In [1]: import numpy as np

In [2]: from numpy import linalg as LA

In [3]: np.set_printoptions(precision=2, suppress=True, linewidth=160, legacy="1.25")

In [4]: def rnd(a):
   ...:     return np.round(a, 2) + 0
   ...: 

In [5]: M = np.array([[-1.0, 1.0, 0.0, 1.0],
   ...:     [-4.0, 3.0, 0.0, 2.0],
   ...:     [-4.0, 0.0, 3.0, 2.0],
   ...:     [-2.0, -3.0, -2.0, 8.0]])

In [6]: W = np.array([[1, 1, 4, 2, 3], [3, 3, 1, 0, 3], [3, 4, 1, 3, 3], [2, 0, 1, 0, 0]])

In [7]: coef = np.array([-2, 2, 3, 3, 2])

In [8]: act = np.maximum(M @ W + coef, 0)

In [9]: (act > 0).mean(axis=0)
Out[9]: array([0.75, 0.75, 0.25, 0.5 , 0.25])

In [10]: (act > 0).astype(int)
Out[10]: 
array([[1, 1, 1, 1, 1],
       [1, 1, 0, 0, 0],
       [1, 1, 0, 1, 0],
       [0, 0, 0, 0, 0]])

In [11]: Z = np.array([[2, -1, -2], [5, -2, -2], [5, -2, -3], [4, -4, 2], [2, -5, -5]])

In [12]: act @ Z
Out[12]: 
array([[ 37., -26., -23.],
       [ 49., -21., -28.],
       [ 80., -43., -26.],
       [  0.,   0.,   0.]])

In [13]: (act @ Z).round(6).argmax(axis=1)
Out[13]: array([0, 0, 0, 0])

In [14]: W @ Z
Out[14]: 
array([[ 41, -34, -27],
       [ 32, -26, -30],
       [ 49, -40, -26],
       [  9,  -4,  -7]])

In [15]: rnd(LA.det(M[::-1]))
Out[15]: 60.0

In [16]: rnd(LA.det(M.T))
Out[16]: 60.0

In [17]: rnd(np.poly(M))
Out[17]: array([   1.,  -13.,   59., -107.,   60.])

In [18]: M @ M
Out[18]: 
array([[ -5.,  -1.,  -2.,   9.],
       [-12.,  -1.,  -4.,  18.],
       [-12., -10.,   5.,  18.],
       [  6., -35., -22.,  52.]])

In [19]: (M - M.T) / 2
Out[19]: 
array([[ 0. ,  2.5,  2. ,  1.5],
       [-2.5,  0. ,  0. ,  2.5],
       [-2. ,  0. ,  0. ,  2. ],
       [-1.5, -2.5, -2. ,  0. ]])

In [20]: assert M == M.T
---------------------------------------------------------------------------
ValueError                                Traceback (most recent call last)
Cell In[20], line 1
----> 1 assert M == M.T

ValueError: The truth value of an array with more than one element is ambiguous. Use a.any() or a.all()

In [21]: rnd(np.sort(np.abs(LA.eigvals(M))))
Out[21]: array([1., 3., 4., 5.])

In [22]: rnd(np.abs(LA.eigvals(M)).max())
Out[22]: 5.0

In [23]: J = np.load("dump.npy")

In [24]: J
Out[24]: 
array([[ 0.62,  0.  ,  0.76],
       [ 1.3 ,  0.  , -0.59],
       [-0.05,  0.  ,  2.09],
       [ 1.95,  0.  , -1.9 ],
       [ 1.14,  0.  , -0.27],
       [ 2.24,  0.  , -2.48],
       [ 2.92,  0.  , -3.84],
       [ 1.9 ,  0.  , -1.79],
       [ 2.55,  0.  , -3.11],
       [ 0.53,  0.  ,  0.95],
       [-0.19,  0.  ,  2.37],
       [ 1.36,  0.  , -0.72],
       [ 0.37,  0.  ,  1.25],
       [ 3.5 ,  0.  , -5.01],
       [ 0.11,  0.  ,  1.77],
       [ 1.11,  0.  , -0.23],
       [ 1.2 ,  0.  , -0.4 ],
       [ 0.57,  0.  ,  0.86],
       [ 1.93,  0.  , -1.86],
       [ 1.86,  0.  , -1.73],
       [ 1.92,  0.  , -1.83]])

In [25]: B = J / np.sqrt((J ** 2).mean(axis=1, keepdims=True))

In [26]: rnd(LA.norm(B, axis=1))
Out[26]: array([1.73, 1.73, 1.73, 1.73, 1.73, 1.73, 1.73, 1.73, 1.73, 1.73, 1.73, 1.73, 1.73, 1.73, 1.73, 1.73, 1.73, 1.73, 1.73, 1.73, 1.73])
